$ python3 -q
>>> import numpy as np
>>> import numpy.linalg as la
>>> np.set_printoptions(precision=1, suppress=True, linewidth=120)
>>> arr = np.loadtxt("mat.csv", delimiter=",")
>>> arr
array([[ 0., -2.,  0.,  3., -2., -2.],
       [-2.,  0., -2.,  0.,  3., -2.],
       [ 0., -2.,  0., -2.,  0.,  3.],
       [ 3.,  0., -2.,  0., -2.,  0.],
       [-2.,  3.,  0., -2.,  0., -2.],
       [-2., -2.,  3.,  0., -2.,  0.]])
>>> # symmetric
>>> ev, vecs = la.eigh(arr)
>>> x = np.array([-3, 1, 2, -3, 2, 3])
>>> la.eigvalsh(arr[1:, 1:])
array([-4.1, -3.3, -1.7,  2.9,  6.1])
>>> vecs * np.abs(ev) @ vecs.T
array([[ 4. ,  0.1, -1.4,  0.7, -1.2,  1.3],
       [ 0.1,  4.2, -0.5, -1.2,  0.8, -1.2],
       [-1.4, -0.5,  3.6,  0.1, -1.2,  0.7],
       [ 0.7, -1.2,  0.1,  3.6, -0.5, -1.4],
       [-1.2,  0.8, -1.2, -0.5,  4.2,  0.1],
       [ 1.3, -1.2,  0.7, -1.4,  0.1,  4. ]])
>>> round(float(x @ arr @ x / (x @ x)), 1), round(ev[0], 1), round(float(ev[-1]), 1)
(4.9, np.float64(-5.4), 6.5)
>>> (np.sign(vecs[:, -1].round(6)) == np.sign(vecs[0, -1].round(6))).astype(int)
array([1, 0, 1, 1, 0, 1])
>>> f, r1 = arr[4], arr[2]
>>> f @ r1
np.float64(-8.0)
>>> f @ f
np.float64(21.0)
>>> p = (f @ r1) / (f @ f) * f
>>> la.matrix_rank(np.outer(f, r1))
np.int64(1)
>>> round(float((r1 - p) @ f), 1)
-0.0
>>> p
array([ 0.8, -1.1, -0. ,  0.8, -0. ,  0.8])
>>> cov = arr.T @ arr
>>> np.trace(cov), (arr ** 2).sum()
(np.float64(118.0), np.float64(118.0))
>>> la.matrix_rank(cov)
np.int64(6)
>>> la.eigvalsh(cov)[::-1]
array([41.8, 28.7, 27.6, 15.3,  4.4,  0.1])
>>> cov
array([[21., -2., -8.,  4., -8.,  8.],
       [-2., 21., -6., -8.,  8., -8.],
       [-8., -6., 17.,  0., -8.,  4.],
       [ 4., -8.,  0., 17., -6., -8.],
       [-8.,  8., -8., -6., 21., -2.],
       [ 8., -8.,  4., -8., -2., 21.]])
>>> feats = np.loadtxt("a.csv", delimiter=",")
>>> feats
array([[ 6., -2., -4.,  0.],
       [ 4.,  0., -4.,  0.],
       [ 4., -2., -2.,  0.],
       [ 4., -2., -4.,  2.]])
>>> # looks like rank 3
>>> B = np.array([[2, 6], [7, 8]])
>>> basis = np.kron(B, feats)
>>> round(float(la.norm(basis, 2)), 1), round(la.norm(B, 2) * la.norm(feats, 2), 1)
(146.2, np.float64(146.2))
>>> basis.shape
(8, 8)
>>> rank = la.matrix_rank(feats)
>>> rank
np.int64(3)
>>> N = la.svd(feats)[2][rank:].T
>>> np.allclose(feats @ N, 0)
True
>>> [int(la.matrix_rank(np.delete(feats, i, axis=0))) for i in range(4)]
[3, 3, 3, 2]
>>> N[:, 0] / N[np.abs(N[:, 0]).round(6).argmax(), 0]
array([1., 1., 1., 1.])
>>> np.round(feats @ N, 1) + 0
array([[0.],
       [0.],
       [0.],
       [0.]])
>>> Uu, sig, vt = la.svd(feats)
>>> vecs = vt[:(sig > 1e-8).sum()]
>>> rng = np.random.default_rng(406)
>>> x = feats[1] + 2 * feats[3] + rng.integers(2) * np.eye(4)[1]
>>> x
array([ 12.,  -3., -12.,   4.])
>>> np.diag(vecs.T @ vecs)
array([0.8, 0.7, 0.8, 0.8])
>>> vecs.T @ vecs
array([[ 0.8, -0.3, -0.2, -0.3],
       [-0.3,  0.7, -0.2, -0.3],
       [-0.2, -0.2,  0.8, -0.3],
       [-0.3, -0.3, -0.3,  0.8]])
>>> np.round(la.norm(x - vecs.T @ vecs @ x), 1)
np.float64(0.5)
>>> la.matrix_rank(np.vstack([feats, x]))
np.int64(4)
>>> mat = np.array([[1, 0, 0, 0, 0, 0],
...     [3, 1, 0, 0, 0, 0],
...     [1, 4, 1, 0, 0, 0],
...     [0, 1, -4, 1, 0, 0],
...     [1, 5, -2, -3, 1, 0],
...     [0, -3, -5, 5, -3, 1]])
>>> # triangular
>>> la.matrix_rank(mat, rtol=0.1)
np.int64(4)
>>> la.cond(mat) > 100
np.True_
>>> round(la.norm(mat, 2) / la.norm(mat), 1)
np.float64(0.8)
>>> E = np.array([[0, 0, 0, -1], [0, -3, 0, 0], [-1, 0, 0, 0], [0, 0, 0, 0]])
>>> la.svd(E, compute_uv=False)
array([3., 1., 1., 0.])
>>> E.T @ E
array([[1, 0, 0, 0],
       [0, 9, 0, 0],
       [0, 0, 0, 0],
       [0, 0, 0, 1]])
>>> la.norm(E, axis=0)
array([1., 3., 0., 1.])
>>> rank = la.matrix_rank(E)
>>> rank
np.int64(3)
>>> N = la.svd(E)[2][rank:].T
>>> [int(la.matrix_rank(E[:i])) for i in range(1, len(E) + 1)]
[1, 2, 3, 3]
>>> N.shape
(4, 1)
>>> N[:, 0] / N[np.abs(N[:, 0]).round(6).argmax(), 0]
array([0., 0., 1., 0.])
>>> [int(la.matrix_rank(np.delete(E, i, axis=0))) for i in range(4)]
[2, 2, 2, 3]
>>> np.allclose(E @ N, 0)
True
>>> [int(la.matrix_rank(E[:, :j + 1])) for j in range(4)]
[1, 2, 2, 3]
>>> B = np.array([[-2, 2, -2], [-1, 0, 2]])
>>> basis = np.kron(B, E)
>>> np.round(la.norm(basis, 2), 1), np.round(la.norm(B, 2) * la.norm(E, 2), 1)
(np.float64(10.6), np.float64(10.6))
>>> basis.shape
(8, 12)
>>> Uu, sig, vt = la.svd(E)
>>> vecs = vt[:(sig > 1e-8).sum()]
>>> x = E[1] + 5 * E[0] + rng.integers(2) * np.eye(4)[1]
>>> x
array([ 0., -3.,  0., -5.])
>>> np.allclose(vecs.T @ vecs @ x, x)
True
>>> F = np.loadtxt("block16.csv", delimiter=",")
>>> F
array([[ 0.3,  1.1,  0.2, -1.6,  1. ],
       [ 1.8,  0.6,  0.4, -0.8,  0.4],
       [-1.1, -1.5,  1.6,  1.8, -0.4],
       [ 0.3, -0.2,  0.1,  0.8, -0.1],
       [-1.2,  0.8,  0.3,  0. , -1.7],
       [-0.7,  0.3,  0.2,  0. ,  0.1],
       [-0.4,  0.2, -0.2,  0.4,  0.6],
       [ 2. ,  0.1, -0.6, -0.9, -1.3],
       [-0.4, -0.6,  0.4, -0.2,  1.6],
       [ 1.3,  0.4,  0.1, -0.6, -0.3],
       [-0.1, -1.2,  1.4,  1. ,  1. ]])
>>> cov = np.cov(F, rowvar=False)
>>> np.argsort(-F.std(axis=0).round(6), kind="stable")
array([0, 4, 3, 1, 2])
>>> la.eigvalsh(cov)[::-1]
array([2.3, 1. , 0.7, 0.2, 0.1])
>>> idx = F[:, 4] > np.median(F[:, 4])
>>> f = F[idx].mean(axis=0) - F[~idx].mean(axis=0)
>>> idx.astype(int)
array([1, 1, 0, 0, 0, 0, 1, 0, 1, 0, 1])
>>> ((F - F.mean(axis=0)) @ f > 0).astype(int)
array([1, 1, 0, 0, 0, 0, 1, 0, 1, 0, 1])
>>> Q, vecs = la.qr(F[:, :3])[0], la.qr(F[:, 3:])[0]
>>> sig = la.svd(Q.T @ vecs, compute_uv=False)
>>> np.degrees(np.arccos(sig.clip(0, 1)))
array([23.4, 79.2])
>>> (sig > 0.9).sum()
np.int64(1)
>>> round(la.norm(Q @ Q.T - vecs @ vecs.T, 2), 1)
np.float64(1.0)
>>> m1 = np.array([[5.3, 0.5, 0.8, -1.8, -0.3],
...     [0.5, 4.1, 0.2, 0.2, -0.6],
...     [0.8, 0.2, 6.5, 2.4, -0.5],
...     [-1.8, 0.2, 2.4, 3.1, 0.0],
...     [-0.3, -0.6, -0.5, 0.0, 6.9]])
>>> Q, vecs = la.qr(m1[:, :1])[0], la.qr(m1[:, 1:])[0]
>>> sig = la.svd(Q.T @ vecs, compute_uv=False)
>>> np.round(la.norm(Q @ Q.T - vecs @ vecs.T, 2), 1)
np.float64(1.0)
>>> (sig > 0.9).sum()
np.int64(1)
>>> np.degrees(np.arccos(sig.clip(0, 1)))
array([22.])
>>> ev, vecs = la.eig(m1)
>>> np.sort(la.eigvals(la.inv(m1)))
array([0.1, 0.1, 0.2, 0.3, 1.1])
>>> low = la.cholesky(m1)
>>> la.eigvalsh(m1).min() > 0
np.True_
>>> round(float(np.prod(np.diag(low)) ** 2), 1), round(float(la.det(m1)), 1)
(1244.8, 1244.8)
>>> B = m1 + rng.integers(-2, 3, (5, 4)) @ rng.integers(-2, 3, (4, 5))
>>> B
array([[ 9.3,  3.5, -3.2, -2.8,  0.7],
       [ 4.5,  3.1,  4.2, -0.8, -1.6],
       [ 4.8,  0.2, 11.5, -4.6, -2.5],
       [ 0.2, -2.8,  0.4, -3.9, -6. ],
       [-0.3, -0.6, -3.5, -1. ,  5.9]])
>>> la.matrix_rank(B - m1, tol=1e-8)
np.int64(4)
>>> np.abs(B - m1).sum(axis=1)
array([13., 11., 18., 20.,  5.])
>>> np.round(la.svd(B - m1, compute_uv=False), 1) + 0
array([13.1,  8.2,  6.3,  2.7,  0. ])
>>> B - m1
array([[ 4.,  3., -4., -1.,  1.],
       [ 4., -1.,  4., -1., -1.],
       [ 4.,  0.,  5., -7., -2.],
       [ 2., -3., -2., -7., -6.],
       [ 0.,  0., -3., -1., -1.]])
>>> x = np.ones(5)
>>> for _ in range(4):
...     x = m1 @ x
...     x /= la.norm(x)
...     print(round(x @ m1 @ x, 1))
... 
6.6
7.0
7.3
7.5
>>> x
array([0.2, 0.1, 0.9, 0.4, 0.1])
>>> W0 = np.load("data.npy")
>>> W0
array([[ -8.,   5.,  -2.,  -1.],
       [ 20.,  -8.,   8.,   4.],
       [ 18.,  -9.,   6.,   3.],
       [ 54., -27.,  18.,   9.]])
>>> Uu, sig, vt = la.svd(W0)
>>> vecs = vt[:(sig > 1e-8).sum()]
>>> x = W0[2] + 2 * W0[3] + rng.integers(2) * np.eye(4)[3]
>>> x
array([126., -63.,  42.,  21.])
>>> np.allclose(vecs.T @ vecs @ x, x)
True
>>> np.diag(vecs.T @ vecs)
array([0.7, 0.7, 0.4, 0.1])
>>> np.round(la.eigvals(W0).sum().real, 1)
np.float64(-1.0)
>>> np.round(la.eigvals(W0), 1) + 0
array([-3.,  2.,  0.,  0.])
>>> np.einsum("ii->", W0)
np.float64(-1.0)
>>> np.round(la.det(W0.T), 1)
np.float64(-0.0)
>>> np.round(np.poly(W0), 1) + 0
array([ 1.,  1., -6.,  0.,  0.])
